% python3 -q
>>> import numpy as np
>>> import numpy.linalg as la
>>> np.set_printoptions(precision=3, suppress=True, linewidth=140)
>>> rnd = lambda a: np.round(a, 3) + 0
>>> W0 = np.load("block9.npy")
>>> print(W0)
[[ 0 -6 -2  0 -6 -2]
 [-4  2  4 -4  2  4]
 [ 6 -6  4  6 -6  4]
 [ 0  9  3  0 -6 -2]
 [ 6 -3 -6 -4  2  4]
 [-9  9 -6  6 -6  4]]
>>> M2 = la.inv(W0)
>>> print(rnd(la.det(W0) * la.det(M2)))
1.0
>>> print((np.abs(M2) > 1e-9).astype(int))
[[1 1 1 1 1 1]
 [1 1 1 1 1 1]
 [1 1 1 1 1 1]
 [1 1 1 1 1 1]
 [1 1 1 1 1 1]
 [1 1 1 1 1 1]]
>>> print(rnd(M2))
[[-0.048 -0.055  0.03   0.048  0.055 -0.03 ]
 [-0.061 -0.018 -0.012  0.061  0.018  0.012]
 [-0.018  0.055  0.036  0.018 -0.055 -0.036]
 [-0.073 -0.082  0.045 -0.048 -0.055  0.03 ]
 [-0.091 -0.027 -0.018 -0.061 -0.018 -0.012]
 [-0.027  0.082  0.055 -0.018  0.055  0.036]]
>>> print(rnd(la.inv(M2)))
[[ 0. -6. -2.  0. -6. -2.]
 [-4.  2.  4. -4.  2.  4.]
 [ 6. -6.  4.  6. -6.  4.]
 [ 0.  9.  3.  0. -6. -2.]
 [ 6. -3. -6. -4.  2.  4.]
 [-9.  9. -6.  6. -6.  4.]]
>>> print(W0.reshape(2, -1))
[[ 0 -6 -2  0 -6 -2 -4  2  4 -4  2  4  6 -6  4  6 -6  4]
 [ 0  9  3  0 -6 -2  6 -3 -6 -4  2  4 -9  9 -6  6 -6  4]]
>>> print(W0.ravel(order="F"))
[ 0 -4  6  0  6 -9 -6  2 -6  9 -3  9 -2  4  4  3 -6 -6  0 -4  6  0 -4  6 -6  2 -6 -6  2 -6 -2  4  4 -2  4  4]
>>> print(W0.reshape(-1, 2))
[[ 0 -6]
 [-2  0]
 [-6 -2]
 [-4  2]
 [ 4 -4]
 [ 2  4]
 [ 6 -6]
 [ 4  6]
 [-6  4]
 [ 0  9]
 [ 3  0]
 [-6 -2]
 [ 6 -3]
 [-6 -4]
 [ 2  4]
 [-9  9]
 [-6  6]
 [-6  4]]
>>> T = W0.reshape(6, 2, -1)
>>> print(T.sum(axis=1))
[[  0 -12  -4]
 [ -8   4   8]
 [ 12 -12   8]
 [  0   3   1]
 [  2  -1  -2]
 [ -3   3  -2]]
>>> print(T.transpose(1, 0, 2))
[[[ 0 -6 -2]
  [-4  2  4]
  [ 6 -6  4]
  [ 0  9  3]
  [ 6 -3 -6]
  [-9  9 -6]]

 [[ 0 -6 -2]
  [-4  2  4]
  [ 6 -6  4]
  [ 0 -6 -2]
  [-4  2  4]
  [ 6 -6  4]]]
>>> print(T[:, 0])
[[ 0 -6 -2]
 [-4  2  4]
 [ 6 -6  4]
 [ 0  9  3]
 [ 6 -3 -6]
 [-9  9 -6]]
>>> print(T.shape)
(6, 2, 3)
>>> print(np.einsum("ihd,ihd->ih", T, T))
[[ 40  40]
 [ 36  36]
 [ 88  88]
 [ 90  40]
 [ 81  36]
 [198  88]]
>>> la.determinant(W0)
Traceback (most recent call last):
  File "<python-input-20>", line 1, in <module>
    la.determinant(W0)
    ^^^^^^^^^^^^^^
AttributeError: module 'numpy.linalg' has no attribute 'determinant'
>>> print(np.allclose(W0 @ W0.T, W0.T @ W0))
False
>>> print(np.trace(W0))
12
>>> print((W0 - W0.T) / 2)
[[ 0.  -1.  -4.   0.  -6.   3.5]
 [ 1.   0.   5.  -6.5  2.5 -2.5]
 [ 4.  -5.   0.   1.5  0.   5. ]
 [ 0.   6.5 -1.5  0.  -1.  -4. ]
 [ 6.  -2.5  0.   1.   0.   5. ]
 [-3.5  2.5 -5.   4.  -5.   0. ]]
>>> print(np.allclose(W0, W0.T))
False
